$ python -q
>>> import numpy as np
>>> np.set_printoptions(precision=4, suppress=True, linewidth=120)
>>> rd = lambda a: np.round(a, 4) + 0
>>> F = np.loadtxt("sample8.csv", delimiter=",")
>>> F
array([[ 19.,   1.,  -7.,  -8.],
       [ 33.,   5., -12., -21.],
       [ 17.,   1.,  -8.,  -5.],
       [ 23.,   1.,  -7., -12.]])
>>> vals, vecs = np.linalg.eig(F)
>>> rd(F @ vecs[:, 0] - vals[0] * vecs[:, 0])
array([0., 0., 0., 0.])
>>> rd(np.prod(vals))
np.float64(80.0)
>>> print(rd(vals))
[-4. -1.  5.  4.]
>>> x0 = np.array([3, 3, 2, 3])
>>> print(np.sign((F @ x0).round(6)))
[1. 1. 1. 1.]
>>> F * x0
array([[ 57.,   3., -14., -24.],
       [ 99.,  15., -24., -63.],
       [ 51.,   3., -16., -15.],
       [ 69.,   3., -14., -36.]])
>>> print((F * x0).sum(axis=1))
[22. 27. 23. 22.]
>>> F @ x0
array([22., 27., 23., 22.])
>>> r0 = np.array([-1, 2, 0])
>>> np.convolve(F[2], r0)
array([-17.,  33.,  10., -11., -10.,   0.])
>>> left, sig, Vt = np.linalg.svd(F)
>>> rd(sig)
array([56.9049,  5.7053,  2.2967,  0.1073])
>>> np.argmax(sig[:-1] / (sig[1:] + 1e-6)) + 1
np.int64(3)
>>> Y = left[:, :3] @ np.diag(sig[:3]) @ Vt[:3]
>>> np.linalg.matrix_rank(F, rtol=0.05)
np.int64(2)
>>> rd(np.abs(F - Y).max())
np.float64(0.0613)
>>> print(rd(np.linalg.norm(F - Y, 2)), rd(sig[3]))
0.1073 0.1073
>>> np.linalg.matrix_rank(Y)
np.int64(3)
>>> X = np.array([[1, 1, 5, -5, -3, -2],
...     [-4, 2, -1, 5, 5, 4],
...     [-1, -3, 4, -3, 3, -2],
...     [2, -5, 1, 3, -1, 5],
...     [-2, 0, -3, 3, 0, -5],
...     [1, -1, -5, 0, 5, 0],
...     [4, 2, -1, 4, 5, 3],
...     [3, -1, -2, 3, 5, -4],
...     [1, 3, 2, -5, -5, -5],
...     [2, 3, 1, 5, 5, -1],
...     [-3, 2, -4, -2, 2, -4],
...     [-4, 3, -1, 0, 4, 5]])
>>> X[:, 4] = 2 * X[:, 5]
>>> X
array([[  1,   1,   5,  -5,  -4,  -2],
       [ -4,   2,  -1,   5,   8,   4],
       [ -1,  -3,   4,  -3,  -4,  -2],
       [  2,  -5,   1,   3,  10,   5],
       [ -2,   0,  -3,   3, -10,  -5],
       [  1,  -1,  -5,   0,   0,   0],
       [  4,   2,  -1,   4,   6,   3],
       [  3,  -1,  -2,   3,  -8,  -4],
       [  1,   3,   2,  -5, -10,  -5],
       [  2,   3,   1,   5,  -2,  -1],
       [ -3,   2,  -4,  -2,  -8,  -4],
       [ -4,   3,  -1,   0,  10,   5]])
>>> # rank 5
>>> G = X.T @ X
>>> G
array([[ 82, -19,  18,  14, -22, -11],
       [-19,  76, -11,   0, -28, -14],
       [ 18, -11, 104, -55,   6,   3],
       [ 14,   0, -55, 156, 128,  64],
       [-22, -28,   6, 128, 664, 332],
       [-11, -14,   3,  64, 332, 166]])
>>> np.allclose(G, G.T)
True
>>> (X @ X.T).shape
(12, 12)
>>> print(np.diag(G))
[ 82  76 104 156 664 166]
>>> print(rd(np.linalg.svd(X, compute_uv=False) ** 2))
[860.8958 173.2754 108.944   64.5022  40.3826   0.    ]
